>>> import numpy as np
>>> from numpy import linalg as LA
>>> np.set_printoptions(suppress=True, linewidth=160)
>>> m1 = np.load("arr.npy")
>>> m1
array([[ 5,  6,  7,  8,  9, 10, 11, 12, 13, 14, 15],
       [16, 17, 18, 19, 20, 21, 22, 23, 24, 25, 26],
       [27, 28, 29, 30, 31, 32, 33, 34, 35, 36, 37],
       [38, 39, 40, 41, 42, 43, 44, 45, 46, 47, 48],
       [49, 50, 51, 52, 53, 54, 55, 56, 57, 58, 59],
       [60, 61, 62, 63, 64, 65, 66, 67, 68, 69, 70],
       [71, 72, 73, 74, 75, 76, 77, 78, 79, 80, 81]])
>>> M2 = m1 / np.sqrt((m1 ** 2).mean(axis=1, keepdims=True))
>>> LA.matrix_rank(M2) == LA.matrix_rank(m1)
np.True_
>>> print(LA.matrix_rank(m1 - m1.mean(axis=1, keepdims=True)))
1
>>> m1 - m1.mean(axis=1, keepdims=True)
array([[-5., -4., -3., -2., -1.,  0.,  1.,  2.,  3.,  4.,  5.],
       [-5., -4., -3., -2., -1.,  0.,  1.,  2.,  3.,  4.,  5.],
       [-5., -4., -3., -2., -1.,  0.,  1.,  2.,  3.,  4.,  5.],
       [-5., -4., -3., -2., -1.,  0.,  1.,  2.,  3.,  4.,  5.],
       [-5., -4., -3., -2., -1.,  0.,  1.,  2.,  3.,  4.,  5.],
       [-5., -4., -3., -2., -1.,  0.,  1.,  2.,  3.,  4.,  5.],
       [-5., -4., -3., -2., -1.,  0.,  1.,  2.,  3.,  4.,  5.]])
>>> E = np.loadtxt("case8.csv", delimiter=",")
>>> E
array([[ 1.,  1., -3.,  0.,  4.,  2.,  3.],
       [ 3.,  3., -9.,  0., 12.,  6.,  9.],
       [ 0.,  0.,  0.,  0.,  0.,  0.,  0.],
       [ 1.,  1., -3.,  0.,  4.,  2.,  3.],
       [ 0.,  0.,  0.,  0.,  0.,  0.,  0.],
       [ 3.,  3., -9.,  0., 12.,  6.,  9.],
       [ 2.,  2., -6.,  0.,  8.,  4.,  6.],
       [-1., -1.,  3.,  0., -4., -2., -3.],
       [ 2.,  2., -6.,  0.,  8.,  4.,  6.]])
>>> M2 = np.array([[1, 2], [2, 1], [1, 1], [1, 0], [0, 1], [2, 2], [0, 1]])
>>> np.einsum("ik,kj->ji", E, M2)
array([[  4.,  12.,   0.,   4.,   0.,  12.,   8.,  -4.,   8.],
       [ 11.,  33.,   0.,  11.,   0.,  33.,  22., -11.,  22.]])
>>> LA.matrix_rank(np.vstack([E, M2.T]))
np.int64(3)
>>> np.einsum("ij,ij->i", E, E)
array([ 40., 360.,   0.,  40.,   0., 360., 160.,  40., 160.])
>>> LA.matrix_rank(E @ M2)
np.int64(1)
>>> E @ M2
array([[  4.,  11.],
       [ 12.,  33.],
       [  0.,   0.],
       [  4.,  11.],
       [  0.,   0.],
       [ 12.,  33.],
       [  8.,  22.],
       [ -4., -11.],
       [  8.,  22.]])
>>> np.vstack([E, M2.T]).shape
(11, 7)
>>> Uu, sig, VT = LA.svd(E)
>>> evecs = VT[:(sig > 1e-8).sum()]
>>> rng = np.random.default_rng(330390)
>>> x0 = E[8] + -3 * E[4] + rng.integers(2) * np.eye(7)[2]
>>> x0
array([ 2.,  2., -6.,  0.,  8.,  4.,  6.])
>>> print(np.round(evecs.T @ evecs, 2))
[[ 0.02  0.02 -0.07  0.    0.1   0.05  0.07]
 [ 0.02  0.02 -0.07  0.    0.1   0.05  0.07]
 [-0.07 -0.07  0.22  0.   -0.3  -0.15 -0.22]
 [ 0.    0.    0.    0.    0.    0.    0.  ]
 [ 0.1   0.1  -0.3   0.    0.4   0.2   0.3 ]
 [ 0.05  0.05 -0.15  0.    0.2   0.1   0.15]
 [ 0.07  0.07 -0.22  0.    0.3   0.15  0.22]]
>>> np.round(np.diag(evecs.T @ evecs), 2)
array([0.02, 0.02, 0.22, 0.  , 0.4 , 0.1 , 0.22])
>>> np.abs(np.diag(LA.qr(E)[1])) > 1e-9
array([ True, False, False, False, False, False, False])
>>> np.round(E @ LA.pinv(E) @ E, 2)
array([[ 1.,  1., -3.,  0.,  4.,  2.,  3.],
       [ 3.,  3., -9.,  0., 12.,  6.,  9.],
       [ 0.,  0.,  0.,  0.,  0.,  0.,  0.],
       [ 1.,  1., -3.,  0.,  4.,  2.,  3.],
       [ 0.,  0.,  0.,  0.,  0.,  0.,  0.],
       [ 3.,  3., -9.,  0., 12.,  6.,  9.],
       [ 2.,  2., -6.,  0.,  8.,  4.,  6.],
       [-1., -1.,  3.,  0., -4., -2., -3.],
       [ 2.,  2., -6.,  0.,  8.,  4.,  6.]])
>>> np.allclose(E[:-1].T @ LA.lstsq(E[:-1].T, E[-1])[0], E[-1])
True
